% ipython --no-banner

In [1]: import numpy as np

In [2]: np.set_printoptions(suppress=True, linewidth=140)

In [3]: def tidy(a):
   ...:     return np.round(a, 3) + 0
   ...: 

In [4]: other = np.array([[-7]])

In [5]: W2 = np.array([[1, 4, -1, -4, 0, -7],
   ...:     [9, -3, 4, -6, 1, 8],
   ...:     [-4, 6, -6, -1, 5, -7],
   ...:     [-2, 9, -9, 9, -3, -1],
   ...:     [-3, -8, -2, -2, 9, -7],
   ...:     [7, -5, 5, -8, 7, -6]])

In [6]: data = np.block([[other, np.array([[-1, 1, 3, -3, 0, -1]])], [np.zeros((6, 1)), W2]])

In [7]: data
Out[7]: 
array([[-7., -1.,  1.,  3., -3.,  0., -1.],
       [ 0.,  1.,  4., -1., -4.,  0., -7.],
       [ 0.,  9., -3.,  4., -6.,  1.,  8.],
       [ 0., -4.,  6., -6., -1.,  5., -7.],
       [ 0., -2.,  9., -9.,  9., -3., -1.],
       [ 0., -3., -8., -2., -2.,  9., -7.],
       [ 0.,  7., -5.,  5., -8.,  7., -6.]])

In [8]: x = np.array([0, 1, 2, 0, 2, 2, 1])

In [9]: target = data @ x

In [10]: target
Out[10]: array([ -6.,  -6.,   1.,   9.,  27., -12., -11.])

In [11]: tidy(np.linalg.solve(data, target))
Out[11]: array([0., 1., 2., 0., 2., 2., 1.])

In [12]: tidy(np.linalg.solve(data.T, data[3]))
Out[12]: array([0., 0., 0., 1., 0., 0., 0.])

In [13]: tidy(np.linalg.solve(data, data[:, 5]))
Out[13]: array([0., 0., 0., 0., 0., 1., 0.])

In [14]: arr = np.load("sample16.npy")

In [15]: arr
Out[15]: 
array([[ 1,  4, -1, -4,  1,  3,  0],
       [ 4, -2, -4, -2,  2,  4,  4],
       [-1,  5,  1,  4, -3, -1, -1],
       [-2, -4,  2, -3, -1,  3,  2],
       [ 5,  4, -5,  3, -1,  0, -4],
       [-5,  4,  5,  3, -3, -4,  5],
       [ 0, -1,  0, -3,  4,  5,  2]])

In [16]: np.linalg.cond(arr) > 100
Out[16]: np.True_

In [17]: tidy(np.linalg.norm(arr, 2) / np.linalg.norm(arr))
Out[17]: np.float64(0.684)

In [18]: [round(float(x), 3) for x in np.linalg.svd(arr, compute_uv=False)[:3]]
Out[18]: [15.178, 12.686, 7.355]

In [19]: U, sigma, Vt = np.linalg.svd(arr)

In [20]: tidy(sigma)
Out[20]: array([15.178, 12.686,  7.355,  5.387,  3.325,  2.742,  0.   ])

In [21]: other = U[:, :6] @ np.diag(sigma[:6]) @ Vt[:6]

In [22]: tidy(np.abs(arr - other).max())
Out[22]: np.float64(0.0)

In [23]: tidy(other)
Out[23]: 
array([[ 1.,  4., -1., -4.,  1.,  3.,  0.],
       [ 4., -2., -4., -2.,  2.,  4.,  4.],
       [-1.,  5.,  1.,  4., -3., -1., -1.],
       [-2., -4.,  2., -3., -1.,  3.,  2.],
       [ 5.,  4., -5.,  3., -1.,  0., -4.],
       [-5.,  4.,  5.,  3., -3., -4.,  5.],
       [ 0., -1.,  0., -3.,  4.,  5.,  2.]])

In [24]: np.linalg.matrix_rank(other)
Out[24]: np.int64(6)

In [25]: tidy(np.linalg.norm(arr - other, 2)), tidy(sigma[6])
Out[25]: (np.float64(0.0), np.float64(0.0))
